$ python -q
>>> import numpy as np
>>> np.set_printoptions(precision=2, suppress=True, linewidth=140)
>>> feats = np.loadtxt("out7.csv", delimiter=",")
>>> feats
array([[0., 0., 1., 0., 0., 0., 0., 0., 0., 0., 0.],
       [0., 0., 0., 0., 0., 0., 0., 0., 1., 0., 0.],
       [0., 0., 0., 0., 0., 0., 1., 0., 0., 0., 0.],
       [0., 0., 0., 0., 0., 0., 0., 1., 0., 0., 0.],
       [1., 0., 0., 0., 0., 0., 0., 0., 0., 0., 0.],
       [0., 1., 0., 0., 0., 0., 0., 0., 0., 0., 0.],
       [0., 0., 0., 0., 0., 0., 0., 0., 0., 1., 0.],
       [0., 0., 0., 0., 0., 1., 0., 0., 0., 0., 0.],
       [0., 0., 0., 1., 0., 0., 0., 0., 0., 0., 0.],
       [0., 0., 0., 0., 0., 0., 0., 0., 0., 0., 1.],
       [0., 0., 0., 0., 1., 0., 0., 0., 0., 0., 0.]])
>>> np.sort(np.abs(np.linalg.eigvals(feats)))[::-1]
array([1., 1., 1., 1., 1., 1., 1., 1., 1., 1., 1.])
>>> feats.sum(axis=1)
array([1., 1., 1., 1., 1., 1., 1., 1., 1., 1., 1.])
>>> pr = np.eye(11)[10]
>>> for _ in range(7):
...     pr = pr @ feats
...     print(pr.round(2))
... 
[0. 0. 0. 0. 1. 0. 0. 0. 0. 0. 0.]
[1. 0. 0. 0. 0. 0. 0. 0. 0. 0. 0.]
[0. 0. 1. 0. 0. 0. 0. 0. 0. 0. 0.]
[0. 0. 0. 0. 0. 0. 1. 0. 0. 0. 0.]
[0. 0. 0. 0. 0. 0. 0. 0. 0. 1. 0.]
[0. 0. 0. 0. 0. 0. 0. 0. 0. 0. 1.]
[0. 0. 0. 0. 1. 0. 0. 0. 0. 0. 0.]
>>> X = np.array([[-1.0, -0.2, 1.3, -0.8, 1.1, -0.2, 0.5, -0.9],
...     [0.5, -1.0, 0.3, -0.7, -1.7, 0.0, -1.4, -0.5],
...     [-0.4, 0.0, 0.7, -0.1, 1.0, 0.9, 0.9, 0.4],
...     [2.3, -0.9, -0.2, 1.4, -0.2, 2.2, 0.0, -0.3],
...     [-1.8, -0.5, 0.5, -0.3, 2.1, -0.6, 0.2, 0.7],
...     [-0.1, 1.9, -1.1, 1.0, 0.0, 0.4, -0.7, -2.3],
...     [-0.4, 0.5, 2.3, 0.4, 0.9, -1.0, -0.8, 1.4],
...     [0.4, -0.3, 0.8, -1.6, -1.3, 2.2, -0.4, 0.2],
...     [0.0, -0.2, 1.3, 0.2, 0.3, 0.1, 0.2, 0.7],
...     [-1.3, 0.3, -0.2, 0.4, -0.5, 0.2, 1.1, 0.8],
...     [0.2, -0.9, -0.9, -0.5, -0.9, 0.1, 1.4, -0.3],
...     [0.1, 0.1, -1.4, -0.3, 0.1, 0.7, 0.4, -1.7]])
>>> rng = np.random.default_rng(15096)
>>> X[4] = X[1] + 0.3 * rng.normal(size=8)
>>> X
array([[-1.  , -0.2 ,  1.3 , -0.8 ,  1.1 , -0.2 ,  0.5 , -0.9 ],
       [ 0.5 , -1.  ,  0.3 , -0.7 , -1.7 ,  0.  , -1.4 , -0.5 ],
       [-0.4 ,  0.  ,  0.7 , -0.1 ,  1.  ,  0.9 ,  0.9 ,  0.4 ],
       [ 2.3 , -0.9 , -0.2 ,  1.4 , -0.2 ,  2.2 ,  0.  , -0.3 ],
       [ 0.68, -1.08,  0.17, -0.52, -2.05, -0.02, -1.32, -0.47],
       [-0.1 ,  1.9 , -1.1 ,  1.  ,  0.  ,  0.4 , -0.7 , -2.3 ],
       [-0.4 ,  0.5 ,  2.3 ,  0.4 ,  0.9 , -1.  , -0.8 ,  1.4 ],
       [ 0.4 , -0.3 ,  0.8 , -1.6 , -1.3 ,  2.2 , -0.4 ,  0.2 ],
       [ 0.  , -0.2 ,  1.3 ,  0.2 ,  0.3 ,  0.1 ,  0.2 ,  0.7 ],
       [-1.3 ,  0.3 , -0.2 ,  0.4 , -0.5 ,  0.2 ,  1.1 ,  0.8 ],
       [ 0.2 , -0.9 , -0.9 , -0.5 , -0.9 ,  0.1 ,  1.4 , -0.3 ],
       [ 0.1 ,  0.1 , -1.4 , -0.3 ,  0.1 ,  0.7 ,  0.4 , -1.7 ]])
>>> u = np.array([0, 0, 0])
>>> np.cross(X[10, :3], X[3, :3])
array([-0.63, -2.03,  1.89])
>>> np.polyval(u, X[10])
array([0., 0., 0., 0., 0., 0., 0., 0.])
